$ ipython --no-banner

In [1]: import numpy as np

In [2]: import numpy.linalg as la

In [3]: np.set_printoptions(precision=2, suppress=True, linewidth=140)

In [4]: J = np.load("x.npy")

In [5]: J
Out[5]: 
array([[  9,  -3, -18,   0,  24, -21,  -3,  21,  -6,  -3, -24,  27,  24],
       [ -3,   1,   6,   0,  -8,   7,   1,  -7,   2,   1,   8,  -9,  -8],
       [-18,   6,  36,   0, -48,  42,   6, -42,  12,   6,  48, -54, -48],
       [  0,   0,   0,   0,   0,   0,   0,   0,   0,   0,   0,   0,   0],
       [ 24,  -8, -48,   0,  64, -56,  -8,  56, -16,  -8, -64,  72,  64],
       [-21,   7,  42,   0, -56,  49,   7, -49,  14,   7,  56, -63, -56],
       [ -3,   1,   6,   0,  -8,   7,   1,  -7,   2,   1,   8,  -9,  -8],
       [ 21,  -7, -42,   0,  56, -49,  -7,  49, -14,  -7, -56,  63,  56],
       [ -6,   2,  12,   0, -16,  14,   2, -14,   4,   2,  16, -18, -16],
       [ -3,   1,   6,   0,  -8,   7,   1,  -7,   2,   1,   8,  -9,  -8],
       [-24,   8,  48,   0, -64,  56,   8, -56,  16,   8,  64, -72, -64],
       [ 27,  -9, -54,   0,  72, -63,  -9,  63, -18,  -9, -72,  81,  72],
       [ 24,  -8, -48,   0,  64, -56,  -8,  56, -16,  -8, -64,  72,  64]])

In [6]: # columns 1 and 6 are equal

In [7]: [round(float(x), 2) for x in la.svd(J, compute_uv=False)[:3]]
Out[7]: [423.0, 0.0, 0.0]

In [8]: la.matrix_rank(J, rtol=0.1)
Out[8]: np.int64(1)

In [9]: np.argsort(-la.norm(J, axis=0).round(6), kind="stable")[:3]
Out[9]: array([11,  4, 10])

In [10]: la.cond(J) > 100
Out[10]: np.True_

In [11]: Y = np.array([[-1, 3, -1],
    ...:     [-2, 3, -3],
    ...:     [-2, -2, -1],
    ...:     [-1, 0, 3],
    ...:     [-3, 3, -3],
    ...:     [-2, 0, 3],
    ...:     [-3, -2, -1],
    ...:     [-2, 1, 2],
    ...:     [2, 3, 3],
    ...:     [3, -1, 1],
    ...:     [0, -3, -3],
    ...:     [1, 2, 0],
    ...:     [2, -1, 2]])

In [12]: J @ Y
Out[12]: 
array([[  24,  240,   27],
       [  -8,  -80,   -9],
       [ -48, -480,  -54],
       [   0,    0,    0],
       [  64,  640,   72],
       [ -56, -560,  -63],
       [  -8,  -80,   -9],
       [  56,  560,   63],
       [ -16, -160,  -18],
       [  -8,  -80,   -9],
       [ -64, -640,  -72],
       [  72,  720,   81],
       [  64,  640,   72]])

In [13]: np.einsum("ik,kj->ij", J, Y)
Out[13]: 
array([[  24,  240,   27],
       [  -8,  -80,   -9],
       [ -48, -480,  -54],
       [   0,    0,    0],
       [  64,  640,   72],
       [ -56, -560,  -63],
       [  -8,  -80,   -9],
       [  56,  560,   63],
       [ -16, -160,  -18],
       [  -8,  -80,   -9],
       [ -64, -640,  -72],
       [  72,  720,   81],
       [  64,  640,   72]])

In [14]: la.matrix_rank(J @ Y)
Out[14]: np.int64(1)

In [15]: w, evecs = la.eigh(J)

In [16]: x = np.array([-1, 3, 0, -2, 2, -1, 1, 2, -1, -3, 0, -2, 2])

In [17]: np.round(la.eigvalsh(J[1:, 1:]), 2) + 0
Out[17]: array([  0.,   0.,   0.,   0.,   0.,   0.,   0.,   0.,   0.,   0.,   0., 414.])

In [18]: (np.sign(evecs[:, -1].round(6)) == np.sign(evecs[0, -1].round(6))).astype(int)
Out[18]: array([1, 0, 0, 0, 1, 0, 0, 1, 0, 0, 0, 1, 1])

In [19]: x @ J @ x
Out[19]: np.int64(1089)

In [20]: round(x @ J @ x / (x @ x), 2), np.round(w[0], 2), np.round(w[-1], 2)
Out[20]: (np.float64(25.93), np.float64(-0.0), np.float64(423.0))

In [21]: F = np.load("sample3.npy")

In [22]: F
Out[22]: 
array([[ 3.98, -0.95,  1.  ],
       [ 4.  , -1.03,  1.  ],
       [ 3.99, -1.05,  0.99],
       [ 4.02, -0.97,  1.  ],
       [ 3.99, -0.96,  0.97],
       [ 4.  , -1.02,  1.01],
       [ 4.04, -2.98, -2.97],
       [ 4.03, -3.02, -3.01],
       [ 4.01, -2.98, -2.97],
       [ 3.99, -3.01, -3.  ],
       [ 3.96, -3.02, -3.01],
       [ 4.01, -2.94, -3.01]])

In [23]: Y = np.c_[F[:, :2] @ np.array([[-5, -2], [3, -4]]), np.array([-1, 2, -1, -3, 3, -3, -3, 1, -1, 2, 3, -3])]

In [24]: Y
Out[24]: 
array([[-22.75,  -4.16,  -1.  ],
       [-23.09,  -3.88,   2.  ],
       [-23.1 ,  -3.78,  -1.  ],
       [-23.01,  -4.16,  -3.  ],
       [-22.83,  -4.14,   3.  ],
       [-23.06,  -3.92,  -3.  ],
       [-29.14,   3.84,  -3.  ],
       [-29.21,   4.02,   1.  ],
       [-28.99,   3.9 ,  -1.  ],
       [-28.98,   4.06,   2.  ],
       [-28.86,   4.16,   3.  ],
       [-28.87,   3.74,  -3.  ]])

In [25]: la.matrix_rank(np.c_[F, Y])
Out[25]: np.int64(4)

In [26]: la.matrix_rank(Y)
Out[26]: np.int64(3)

In [27]: np.round(la.lstsq(F, Y[:, 0])[0], 2) + 0
Out[27]: array([-5.,  3.,  0.])

In [28]: np.round(la.norm(Y - F @ la.lstsq(F, Y)[0], axis=0), 2) + 0
Out[28]: array([0.  , 0.  , 7.61])
